$ python -q
>>> import numpy as np
>>> np.set_printoptions(precision=2, suppress=True, linewidth=120)
>>> A = np.array([[0, 0, 1, 2, 2, 0, 2, 1, 0],
...     [0, 2, 1, 1, 1, 0, 1, 2, 0],
...     [2, 0, 1, 0, 1, 0, 0, 1, 2],
...     [0, 2, 2, 2, 0, 1, 0, 1, 2],
...     [1, 0, 0, 2, 0, 0, 0, 1, 0],
...     [0, 1, 2, 0, 2, 1, 2, 0, 2],
...     [0, 2, 0, 0, 1, 0, 0, 0, 1]])
>>> print(A)
[[0 0 1 2 2 0 2 1 0]
 [0 2 1 1 1 0 1 2 0]
 [2 0 1 0 1 0 0 1 2]
 [0 2 2 2 0 1 0 1 2]
 [1 0 0 2 0 0 0 1 0]
 [0 1 2 0 2 1 2 0 2]
 [0 2 0 0 1 0 0 0 1]]
>>> print(np.linalg.matrix_rank(A))
7
>>> print(A.sum(axis=0))
[3 7 7 7 7 2 5 6 7]
>>> print(np.diff(A, axis=0))
[[ 0  2  0 -1 -1  0 -1  1  0]
 [ 2 -2  0 -1  0  0 -1 -1  2]
 [-2  2  1  2 -1  1  0  0  0]
 [ 1 -2 -2  0  0 -1  0  0 -2]
 [-1  1  2 -2  2  1  2 -1  2]
 [ 0  1 -2  0 -1 -1 -2  0 -1]]
>>> print(A.mean(axis=0))
[0.43 1.   1.   1.   1.   0.29 0.71 0.86 1.  ]
>>> print(np.linalg.svd(A, compute_uv=False))
[7.12 3.37 3.12 2.76 2.   1.21 0.4 ]
>>> np.linalg.rank(A)
Traceback (most recent call last):
  File "<python-input-9>", line 1, in <module>
    np.linalg.rank(A)
    ^^^^^^^^^^^^^^
AttributeError: module 'numpy.linalg' has no attribute 'rank'
>>> print(A.sum(axis=1))
[ 8  8  7 10  4 10  4]
>>> A[:, 9]
Traceback (most recent call last):
  File "<python-input-11>", line 1, in <module>
    A[:, 9]
    ~^^^^^^
IndexError: index 9 is out of bounds for axis 1 with size 9
>>> A2 = np.array([[3, -1],
...     [9, 5],
...     [-8, 3],
...     [-2, -4],
...     [-7, 1],
...     [-1, 1],
...     [9, -8],
...     [6, 1],
...     [3, -8]])
>>> print(np.einsum("ik,kj->ij", A, A2))
[[ -2 -18]
 [ 22   4]
 [  3 -13]
 [  9  -6]
 [  5  -8]
 [  2 -18]
 [ 14   3]]
>>> print(A2.T @ A.T)
[[ -2  22   3   9   5   2  14]
 [-18   4 -13  -6  -8 -18   3]]
>>> print(np.einsum("ik,kj->ji", A, A2))
[[ -2  22   3   9   5   2  14]
 [-18   4 -13  -6  -8 -18   3]]
>>> print(A @ A2)
[[ -2 -18]
 [ 22   4]
 [  3 -13]
 [  9  -6]
 [  5  -8]
 [  2 -18]
 [ 14   3]]
>>> print(np.round(np.linalg.norm(A, 2), 2))
7.12
>>> print(A[4] @ A[3])
5
>>> print(np.round(np.linalg.norm(A[4], 1), 2), round(np.linalg.norm(A[4], np.inf), 2))
4.0 2.0
>>> t3 = np.stack([A, 3 * A, A[::-1]])
>>> print(np.linalg.norm(t3, axis=(1, 2)))
[ 9.22 27.66  9.22]
>>> X = np.load("data.npy")
>>> print(X)
[[ 4  4 -1  8 -4  4 -4]
 [-6  6 -5 -3  3  7  7]
 [ 2  9  0 -6 -4  5 -8]
 [-4  5 -7 -2  9 -5 -8]
 [-3 -9 -4 -3 -5 -3 -2]
 [ 3 -1  7  8  8 -3 -6]
 [ 3  6 -9  9  9  3 -9]]
>>> print(X @ X)
[[ -30   79    0   18   88  -13  -24]
 [ -25  -40  -29   80  139   -1   19]
 [ -19   15  118  -19  -47   74  153]
 [-118 -183   -6 -140 -116  -42  207]
 [  46  -81   86    6  -43  -62   51]
 [ -51    4  -53 -133  -89  -33  -83]
 [-123 -126  -30  -42   21  -99   75]]
>>> print((X - X.T) / 2)
[[ 0.   5.  -1.5  6.  -0.5  0.5 -3.5]
 [-5.   0.  -7.  -4.   6.   4.   0.5]
 [ 1.5  7.   0.   0.5  0.  -1.   0.5]
 [-6.   4.  -0.5  0.   6.  -6.5 -8.5]
 [ 0.5 -6.   0.  -6.   0.  -5.5 -5.5]
 [-0.5 -4.   1.   6.5  5.5  0.  -4.5]
 [ 3.5 -0.5 -0.5  8.5  5.5  4.5  0. ]]
>>> print((X + X.T) / 2)
[[ 4.  -1.   0.5  2.  -3.5  3.5 -0.5]
 [-1.   6.   2.   1.  -3.   3.   6.5]
 [ 0.5  2.   0.  -6.5 -4.   6.  -8.5]
 [ 2.   1.  -6.5 -2.   3.   1.5  0.5]
 [-3.5 -3.  -4.   3.  -5.   2.5  3.5]
 [ 3.5  3.   6.   1.5  2.5 -3.  -1.5]
 [-0.5  6.5 -8.5  0.5  3.5 -1.5 -9. ]]
>>> print(np.sort(np.abs(np.linalg.eigvals(X))))
[ 7.51 10.71 10.71 10.73 10.73 11.45 11.45]
>>> feats = np.tanh(np.array([[-0.1],
...     [2.2],
...     [0.2],
...     [0.8],
...     [-1.2],
...     [-2.2],
...     [1.2],
...     [-1.6],
...     [1.6],
...     [-0.7],
...     [-1.1],
...     [-0.1],
...     [0.2]]) @ np.array([[0.1, 0.0, 1.0]]))
>>> print(feats)
[[-0.01  0.   -0.1 ]
 [ 0.22  0.    0.98]
 [ 0.02  0.    0.2 ]
 [ 0.08  0.    0.66]
 [-0.12  0.   -0.83]
 [-0.22  0.   -0.98]
 [ 0.12  0.    0.83]
 [-0.16  0.   -0.92]
 [ 0.16  0.    0.92]
 [-0.07  0.   -0.6 ]
 [-0.11  0.   -0.8 ]
 [-0.01  0.   -0.1 ]
 [ 0.02  0.    0.2 ]]
>>> r = np.linalg.matrix_rank(feats)
>>> print(r)
2
>>> null = np.linalg.svd(feats)[2][r:].T
>>> print(null @ null.T)
[[0. 0. 0.]
 [0. 1. 0.]
 [0. 0. 0.]]
>>> print([int(np.linalg.matrix_rank(np.delete(feats, i, axis=0))) for i in range(13)])
[2, 2, 2, 2, 2, 2, 2, 2, 2, 2, 2, 2, 2]
>>> print(null[:, 0] / null[np.abs(null[:, 0]).round(6).argmax(), 0])
[-0.  1. -0.]
>>> print([int(np.linalg.matrix_rank(feats[:, :j + 1])) for j in range(3)])
[1, 1, 2]
>>> print(feats @ null)
[[0.]
 [0.]
 [0.]
 [0.]
 [0.]
 [0.]
 [0.]
 [0.]
 [0.]
 [0.]
 [0.]
 [0.]
 [0.]]
>>> print([int(np.linalg.matrix_rank(feats[:i])) for i in range(1, len(feats) + 1)])
[1, 2, 2, 2, 2, 2, 2, 2, 2, 2, 2, 2, 2]
>>> J = np.loadtxt("test3.csv", delimiter=",")
>>> print(J.round(2) + 0)
[[ 0.08 -0.03  0.13 -0.15 -0.01  0.1   0.15]
 [-0.03  0.01 -0.04  0.05  0.   -0.03 -0.05]
 [ 0.13 -0.04  0.22 -0.25 -0.01  0.16  0.25]
 [-0.15  0.05 -0.25  0.28  0.02 -0.18 -0.28]
 [-0.01  0.   -0.01  0.02  0.   -0.01 -0.02]
 [ 0.1  -0.03  0.16 -0.18 -0.01  0.12  0.18]
 [ 0.15 -0.05  0.25 -0.28 -0.02  0.18  0.28]]
>>> r = np.linalg.matrix_rank(J)
>>> print(r)
1
>>> null = np.linalg.svd(J)[2][r:].T
>>> print(np.allclose(J @ null, 0))
True
>>> print(np.round(null @ null.T, 2) + 0)
[[ 0.92  0.03 -0.13  0.15  0.01 -0.1  -0.15]
 [ 0.03  0.99  0.04 -0.05  0.    0.03  0.05]
 [-0.13  0.04  0.78  0.25  0.01 -0.16 -0.25]
 [ 0.15 -0.05  0.25  0.72 -0.02  0.18  0.28]
 [ 0.01  0.    0.01 -0.02  1.    0.01  0.02]
 [-0.1   0.03 -0.16  0.18  0.01  0.88 -0.18]
 [-0.15  0.05 -0.25  0.28  0.02 -0.18  0.72]]
>>> print([int(np.linalg.matrix_rank(J[:, :j + 1])) for j in range(7)])
[1, 1, 1, 1, 1, 1, 1]
>>> print([int(np.linalg.matrix_rank(np.delete(J, i, axis=0))) for i in range(7)])
[1, 1, 1, 1, 1, 1, 1]
>>> print(np.linalg.matrix_rank(J.T @ J), np.linalg.matrix_rank(J @ J.T))
1 1
>>> M = np.loadtxt("block4.csv", delimiter=",")
>>> print(M)
[[-1.  1. -2. -2. -2.  1.  3.  3.  3.]
 [ 3. -2.  2. -3.  2. -3.  3. -1. -1.]
 [-3.  0. -2.  2. -1. -1.  3. -1.  2.]
 [ 2.  3.  1.  0.  2.  3.  1. -1.  3.]
 [ 2. -1. -3.  3. -2. -2.  3. -1. -3.]
 [-3.  2. -3. -1.  0. -1.  0. -1.  0.]
 [-1.  0.  3. -1.  1.  0.  3.  0.  0.]
 [-3.  2.  1.  2.  0.  2.  0.  1. -1.]
 [-3.  2. -1. -3.  0.  0. -1.  3. -3.]]
>>> A2 = M[0, 0] * M[1:] - np.outer(M[1:, 0], M[0])
>>> print(A2)
[[  0.  -1.   4.   9.   4.   0. -12.  -8.  -8.]
 [  0.   3.  -4.  -8.  -5.   4.   6.  10.   7.]
 [  0.  -5.   3.   4.   2.  -5.  -7.  -5.  -9.]
 [  0.  -1.   7.   1.   6.   0.  -9.  -5.  -3.]
 [  0.   1.  -3.  -5.  -6.   4.   9.  10.   9.]
 [  0.   1.  -5.  -1.  -3.   1.   0.   3.   3.]
 [  0.   1.  -7.  -8.  -6.   1.   9.   8.  10.]
 [  0.   1.  -5.  -3.  -6.   3.  10.   6.  12.]]
>>> print(M[:, 0] / M[0, 0])
[ 1. -3.  3. -2. -2.  3.  1.  3.  3.]
>>> print(np.flatnonzero(~A2.round(6).any(axis=1)))
[]
>>> print(np.linalg.matrix_rank(A2), np.linalg.matrix_rank(M))
8 9
>>> K = np.load("out13.npy")
>>> print(K)
[[ 0.47 -1.88 -0.82 -0.81]
 [ 1.69 -0.07 -3.56 -1.12]
 [ 2.85 -3.83 -2.1  -1.58]
 [ 3.77 -2.97 -0.12  0.44]
 [-0.01 -1.08  0.5  -0.13]
 [-0.35 -0.85  0.7   0.28]
 [ 1.03 -1.2   1.11  0.58]
 [ 1.98 -2.99 -2.84 -1.11]
 [-0.34 -0.01 -3.25 -1.83]
 [-0.93 -1.77  0.39 -0.13]
 [-0.07 -1.82 -0.99 -0.64]
 [ 2.91 -2.76  1.18  1.44]
 [-1.81 -1.3   0.18 -0.41]
 [-0.06 -0.37 -1.92 -0.89]
 [ 3.27 -1.76 -2.79 -0.83]
 [ 0.98 -2.26 -1.51 -0.77]
 [ 3.42 -3.41 -1.64 -1.18]
 [-1.14 -0.43 -0.34 -0.45]
 [ 0.18 -1.46 -0.89 -0.92]
 [ 1.86 -2.22 -2.41 -1.38]
 [ 1.5  -1.37  0.51  0.39]
 [ 1.85 -2.37  1.22  0.6 ]]
>>> C2 = K.T @ K
>>> print(np.linalg.eigvalsh(C2)[::-1])
[173.    57.06  20.62   1.19]
>>> print(np.linalg.matrix_rank(C2))
4
>>> print((K @ K.T).shape)
(22, 22)
>>> print(np.allclose(C2, C2.T))
True
>>> cen = K - K.mean(axis=0)
>>> evecs = np.linalg.svd(cen)[2][:3]
>>> A2 = cen - cen @ evecs.T @ evecs
>>> print(np.diag(evecs.T @ evecs))
[0.94 0.93 0.79 0.33]
>>> print(np.round(np.cov(cen @ evecs.T, rowvar=False), 2) + 0)
[[3.38 0.   0.  ]
 [0.   2.71 0.  ]
 [0.   0.   0.5 ]]
>>> E = np.load("case15.npy")
>>> print(E)
[[ 23.  -5. -20.  25.]
 [ -5.  -1.   4.  -5.]
 [-20.   4.  14. -20.]
 [ 25.  -5. -20.  23.]]
>>> # symmetric
>>> print(np.argsort(-np.linalg.norm(E, axis=0).round(6), kind="stable")[:3])
[0 3 2]
>>> print(np.abs(np.linalg.svd(E)[2][-1]))
[0.79 0.09 0.38 0.47]
>>> print(round(np.linalg.norm(E, 2) / np.linalg.norm(E), 2))
1.0
